% python3 -q
>>> import numpy as np
>>> np.set_printoptions(precision=1, suppress=True, linewidth=160)
>>> f = np.array([2, 0, 2, 1, 0, 2, 0, 2, 2])
>>> rng = np.random.default_rng(334)
>>> arr = np.outer(rng.normal(size=18), f) + 0.3 * rng.normal(size=(18, 9))
>>> arr.round(1) + 0
array([[ 0.5, -0.3,  0.7,  0.4,  0.4,  0.9,  0. ,  1.6,  1. ],
       [ 0.2, -0.2,  0.7,  0.1, -0.3,  0.7,  0. ,  0.8,  0.8],
       [-1.8,  0. , -2.4, -0.6,  0.1, -1.4, -0.3, -2.2, -1.9],
       [-3.7,  0.2, -2.9, -1.5, -0.6, -3.1,  0. , -2.9, -3.1],
       [-2.8,  0. , -2.4, -1.7,  0.1, -2.5,  0. , -2.5, -2.9],
       [-1.3,  0.1, -1.4, -0.8,  0.4, -1. ,  0.8, -0.7, -1. ],
       [-2.5,  0. , -2.2, -1.1,  0.4, -2.4, -0.3, -2.5, -3. ],
       [-2.3,  0.2, -2.4, -1.6,  0. , -2.6,  0.1, -2.8, -2.9],
       [ 1.4, -0.4,  1.4,  0.5, -0.3,  1.1,  0.1,  1.2,  1.4],
       [ 0.3, -0.5,  1.3,  0. ,  0.2,  0.8,  0.2,  0. ,  0.2],
       [-0.2,  0.4,  0.5, -0.2,  0.2,  0.1,  0.3,  0. ,  0.3],
       [-0.2, -0.1,  0.1, -0.2,  0.2,  0. ,  0.5,  0.1, -0.4],
       [ 1.9, -0.1,  2.5,  1.2,  0.4,  1.7, -0.6,  1.3,  2.5],
       [-1.1, -0.1, -1.5,  0. , -0.3, -1.2,  0.2, -1.1, -1.1],
       [-0.2,  0.1,  0. ,  0.3,  0. ,  0.5,  0.2,  0.6,  0.1],
       [ 0.8,  0.7,  0.7,  0.4, -0.1,  0.5,  0.5,  0.8,  0.6],
       [-4.1,  0.2, -3.5, -1.9, -0.1, -4. , -0.3, -3.2, -3.9],
       [ 2.2,  0.2,  2.4,  0.2, -0.4,  2.1, -0.1,  1.6,  2. ]])
>>> Xs = arr - arr.mean(axis=0)
>>> evecs = np.linalg.svd(Xs)[2][:1]
>>> M2 = Xs - Xs @ evecs.T @ evecs
>>> M2.std(axis=0)
array([0.2, 0.3, 0.3, 0.3, 0.3, 0.2, 0.3, 0.3, 0.2])
>>> np.linalg.norm(M2, axis=1).round(6).argmax()
np.int64(12)
>>> (Xs @ evecs.T).std(axis=0)
array([4.])
>>> np.round(np.diag(evecs.T @ evecs), 1) + 0
array([0.2, 0. , 0.2, 0. , 0. , 0.2, 0. , 0.2, 0.2])
>>> E = np.loadtxt("w.csv", delimiter=",")
>>> E
array([[ 3.,  5.,  4.,  3.,  6.,  3.,  6.,  3.,  6.,  3.,  4.,  6.],
       [ 5., 10., 10.,  7., 11.,  3., 12.,  7., 15.,  9.,  8., 13.],
       [ 4., 10., 19.,  7.,  9.,  3., 10., 11., 18., 15.,  7., 12.],
       [ 3.,  7.,  7.,  9., 13.,  3.,  9., 10., 12.,  8.,  7.,  8.],
       [ 6., 11.,  9., 13., 22.,  9., 14., 15., 15.,  9., 11., 11.],
       [ 3.,  3.,  3.,  3.,  9.,  9.,  3.,  6.,  0.,  0.,  3.,  0.],
       [ 6., 12., 10.,  9., 14.,  3., 15.,  8., 18., 10., 10., 16.],
       [ 3.,  7., 11., 10., 15.,  6.,  8., 14., 12., 10.,  7.,  6.],
       [ 6., 15., 18., 12., 15.,  0., 18., 12., 27., 18., 12., 21.],
       [ 3.,  9., 15.,  8.,  9.,  0., 10., 10., 18., 14.,  7., 12.],
       [ 4.,  8.,  7.,  7., 11.,  3., 10.,  7., 12.,  7.,  7., 10.],
       [ 6., 13., 12.,  8., 11.,  0., 16.,  6., 21., 12., 10., 19.]])
>>> W1 = np.array([[8, 3],
...     [2, 8],
...     [0, 9],
...     [7, 0],
...     [3, 6],
...     [1, 4],
...     [2, 3],
...     [0, 0],
...     [9, 7],
...     [3, 8],
...     [9, 1],
...     [1, 4]])
>>> c = np.array([4, -1])
>>> act = np.maximum(E @ W1 + c, 0)
>>> act
array([[197., 244.],
       [420., 535.],
       [437., 659.],
       [368., 431.],
       [540., 628.],
       [124., 161.],
       [512., 624.],
       [386., 496.],
       [673., 872.],
       [428., 592.],
       [359., 433.],
       [533., 672.]])
>>> (act > 0).astype(int)
array([[1, 1],
       [1, 1],
       [1, 1],
       [1, 1],
       [1, 1],
       [1, 1],
       [1, 1],
       [1, 1],
       [1, 1],
       [1, 1],
       [1, 1],
       [1, 1]])
>>> C = np.array([[1, 2], [0, 2]])
>>> W1 @ C
array([[ 8, 22],
       [ 2, 20],
       [ 0, 18],
       [ 7, 14],
       [ 3, 18],
       [ 1, 10],
       [ 2, 10],
       [ 0,  0],
       [ 9, 32],
       [ 3, 22],
       [ 9, 20],
       [ 1, 10]])
>>> act @ C
array([[ 197.,  882.],
       [ 420., 1910.],
       [ 437., 2192.],
       [ 368., 1598.],
       [ 540., 2336.],
       [ 124.,  570.],
       [ 512., 2272.],
       [ 386., 1764.],
       [ 673., 3090.],
       [ 428., 2040.],
       [ 359., 1584.],
       [ 533., 2410.]])
>>> M2 = np.c_[act[:, :1] @ np.array([[1]]), np.array([3, -5, -1, -4, -1, -5, -2, -2, 3, -2, 3, -5])]
>>> M2
array([[197.,   3.],
       [420.,  -5.],
       [437.,  -1.],
       [368.,  -4.],
       [540.,  -1.],
       [124.,  -5.],
       [512.,  -2.],
       [386.,  -2.],
       [673.,   3.],
       [428.,  -2.],
       [359.,   3.],
       [533.,  -5.]])
>>> np.linalg.matrix_rank(np.c_[act, M2])
np.int64(3)
>>> np.linalg.matrix_rank(M2)
np.int64(2)
>>> mat = np.load("dump.npy")
>>> mat.round(1) + 0
array([[ 0.9,  0.1, -0.1,  0.1,  0.1,  0.2,  0.1,  0.1,  0. ,  0.1,  0.2],
       [ 0.1,  0.4,  0.1, -0.1,  0. , -0.2, -0.2,  0.4, -0.1,  0. ,  0. ],
       [-0.1,  0.1,  0.9,  0.1,  0.1,  0.1,  0.1,  0.1,  0. ,  0.1,  0.2],
       [ 0.1, -0.1,  0.1,  0.9,  0. , -0.1, -0.1,  0. ,  0. ,  0. , -0.1],
       [ 0.1,  0. ,  0.1,  0. ,  0.9, -0.1,  0. , -0.1,  0. ,  0. , -0.1],
       [ 0.2, -0.2,  0.1, -0.1, -0.1,  0.8, -0.1, -0.1,  0. , -0.1, -0.2],
       [ 0.1, -0.2,  0.1, -0.1,  0. , -0.1,  0.9,  0.1,  0. ,  0. , -0.1],
       [ 0.1,  0.4,  0.1,  0. , -0.1, -0.1,  0.1,  0.5,  0.1, -0.1, -0.2],
       [ 0. , -0.1,  0. ,  0. ,  0. ,  0. ,  0. ,  0.1,  1. ,  0. ,  0.1],
       [ 0.1,  0. ,  0.1,  0. ,  0. , -0.1,  0. , -0.1,  0. ,  1. , -0.1],
       [ 0.2,  0. ,  0.2, -0.1, -0.1, -0.2, -0.1, -0.2,  0.1, -0.1,  0.7]])
>>> U, sigma, Vh = np.linalg.svd(mat)
>>> evecs = Vh[:(sigma > 1e-8).sum()]
>>> x = mat[6] + 5 * mat[10] + rng.integers(2) * np.eye(11)[9]
>>> x
array([ 0.9, -0.2,  0.9, -0.5, -0.7, -1. ,  0.6, -1.1,  0.4,  0.5,  3.6])
>>> round(np.linalg.norm(x - evecs.T @ evecs @ x), 1)
np.float64(0.2)
>>> np.linalg.matrix_rank(np.vstack([mat, x]))
np.int64(10)
>>> np.allclose(evecs.T @ evecs @ x, x)
False
>>> np.round(evecs.T @ evecs, 1) + 0
array([[ 0.9,  0.1, -0.1,  0.1,  0.1,  0.2,  0.1,  0.1,  0. ,  0.1,  0.2],
       [ 0.1,  0.4,  0.1, -0.1,  0. , -0.2, -0.2,  0.4, -0.1,  0. ,  0. ],
       [-0.1,  0.1,  0.9,  0.1,  0.1,  0.1,  0.1,  0.1,  0. ,  0.1,  0.2],
       [ 0.1, -0.1,  0.1,  0.9,  0. , -0.1, -0.1,  0. ,  0. ,  0. , -0.1],
       [ 0.1,  0. ,  0.1,  0. ,  0.9, -0.1,  0. , -0.1,  0. ,  0. , -0.1],
       [ 0.2, -0.2,  0.1, -0.1, -0.1,  0.8, -0.1, -0.1,  0. , -0.1, -0.2],
       [ 0.1, -0.2,  0.1, -0.1,  0. , -0.1,  0.9,  0.1,  0. ,  0. , -0.1],
       [ 0.1,  0.4,  0.1,  0. , -0.1, -0.1,  0.1,  0.5,  0.1, -0.1, -0.2],
       [ 0. , -0.1,  0. ,  0. ,  0. ,  0. ,  0. ,  0.1,  1. ,  0. ,  0.1],
       [ 0.1,  0. ,  0.1,  0. ,  0. , -0.1,  0. , -0.1,  0. ,  1. , -0.1],
       [ 0.2,  0. ,  0.2, -0.1, -0.1, -0.2, -0.1, -0.2,  0.1, -0.1,  0.7]])
>>> theta = np.radians(135)
>>> Rm = np.eye(11)
>>> Rm[3, 3] = Rm[10, 10] = np.cos(theta)
>>> Rm[3, 10], Rm[10, 3] = -np.sin(theta), np.sin(theta)
>>> Rm
array([[ 1. ,  0. ,  0. ,  0. ,  0. ,  0. ,  0. ,  0. ,  0. ,  0. ,  0. ],
       [ 0. ,  1. ,  0. ,  0. ,  0. ,  0. ,  0. ,  0. ,  0. ,  0. ,  0. ],
       [ 0. ,  0. ,  1. ,  0. ,  0. ,  0. ,  0. ,  0. ,  0. ,  0. ,  0. ],
       [ 0. ,  0. ,  0. , -0.7,  0. ,  0. ,  0. ,  0. ,  0. ,  0. , -0.7],
       [ 0. ,  0. ,  0. ,  0. ,  1. ,  0. ,  0. ,  0. ,  0. ,  0. ,  0. ],
       [ 0. ,  0. ,  0. ,  0. ,  0. ,  1. ,  0. ,  0. ,  0. ,  0. ,  0. ],
       [ 0. ,  0. ,  0. ,  0. ,  0. ,  0. ,  1. ,  0. ,  0. ,  0. ,  0. ],
       [ 0. ,  0. ,  0. ,  0. ,  0. ,  0. ,  0. ,  1. ,  0. ,  0. ,  0. ],
       [ 0. ,  0. ,  0. ,  0. ,  0. ,  0. ,  0. ,  0. ,  1. ,  0. ,  0. ],
       [ 0. ,  0. ,  0. ,  0. ,  0. ,  0. ,  0. ,  0. ,  0. ,  1. ,  0. ],
       [ 0. ,  0. ,  0. ,  0.7,  0. ,  0. ,  0. ,  0. ,  0. ,  0. , -0.7]])
>>> M2 = mat @ Rm.T
>>> np.round(np.linalg.svd(mat, compute_uv=False), 1) + 0, np.round(np.linalg.svd(M2, compute_uv=False), 1) + 0
(array([1., 1., 1., 1., 1., 1., 1., 1., 1., 0., 0.]), array([1., 1., 1., 1., 1., 1., 1., 1., 1., 0., 0.]))
>>> M2.round(1) + 0
array([[ 0.9,  0.1, -0.1, -0.2,  0.1,  0.2,  0.1,  0.1,  0. ,  0.1, -0.1],
       [ 0.1,  0.4,  0.1,  0.1,  0. , -0.2, -0.2,  0.4, -0.1,  0. , -0.1],
       [-0.1,  0.1,  0.9, -0.2,  0.1,  0.1,  0.1,  0.1,  0. ,  0.1, -0.1],
       [ 0.1, -0.1,  0.1, -0.6,  0. , -0.1, -0.1,  0. ,  0. ,  0. ,  0.7],
       [ 0.1,  0. ,  0.1,  0.1,  0.9, -0.1,  0. , -0.1,  0. ,  0. ,  0.1],
       [ 0.2, -0.2,  0.1,  0.2, -0.1,  0.8, -0.1, -0.1,  0. , -0.1,  0.1],
       [ 0.1, -0.2,  0.1,  0.1,  0. , -0.1,  0.9,  0.1,  0. ,  0. ,  0. ],
       [ 0.1,  0.4,  0.1,  0.2, -0.1, -0.1,  0.1,  0.5,  0.1, -0.1,  0.2],
       [ 0. , -0.1,  0. , -0.1,  0. ,  0. ,  0. ,  0.1,  1. ,  0. ,  0. ],
       [ 0.1,  0. ,  0.1,  0.1,  0. , -0.1,  0. , -0.1,  0. ,  1. ,  0. ],
       [ 0.2,  0. ,  0.2, -0.5, -0.1, -0.2, -0.1, -0.2,  0.1, -0.1, -0.6]])
>>> evals, evecs = np.linalg.eigh(mat)
>>> (evals > 1e-8).sum(), (evals < -1e-8).sum()
(np.int64(9), np.int64(0))
>>> np.round(np.linalg.eigvalsh(mat @ mat), 1) + 0
array([0., 0., 1., 1., 1., 1., 1., 1., 1., 1., 1.])
>>> np.linalg.eigvalsh(mat + -3 * np.eye(11))
array([-3., -3., -2., -2., -2., -2., -2., -2., -2., -2., -2.])
>>> evals.round(1) + 0
array([0., 0., 1., 1., 1., 1., 1., 1., 1., 1., 1.])
>>> np.round(evecs @ np.diag(evals) @ evecs.T, 1) + 0
array([[ 0.9,  0.1, -0.1,  0.1,  0.1,  0.2,  0.1,  0.1,  0. ,  0.1,  0.2],
       [ 0.1,  0.4,  0.1, -0.1,  0. , -0.2, -0.2,  0.4, -0.1,  0. ,  0. ],
       [-0.1,  0.1,  0.9,  0.1,  0.1,  0.1,  0.1,  0.1,  0. ,  0.1,  0.2],
       [ 0.1, -0.1,  0.1,  0.9,  0. , -0.1, -0.1,  0. ,  0. ,  0. , -0.1],
       [ 0.1,  0. ,  0.1,  0. ,  0.9, -0.1,  0. , -0.1,  0. ,  0. , -0.1],
       [ 0.2, -0.2,  0.1, -0.1, -0.1,  0.8, -0.1, -0.1,  0. , -0.1, -0.2],
       [ 0.1, -0.2,  0.1, -0.1,  0. , -0.1,  0.9,  0.1,  0. ,  0. , -0.1],
       [ 0.1,  0.4,  0.1,  0. , -0.1, -0.1,  0.1,  0.5,  0.1, -0.1, -0.2],
       [ 0. , -0.1,  0. ,  0. ,  0. ,  0. ,  0. ,  0.1,  1. ,  0. ,  0.1],
       [ 0.1,  0. ,  0.1,  0. ,  0. , -0.1,  0. , -0.1,  0. ,  1. , -0.1],
       [ 0.2,  0. ,  0.2, -0.1, -0.1, -0.2, -0.1, -0.2,  0.1, -0.1,  0.7]])
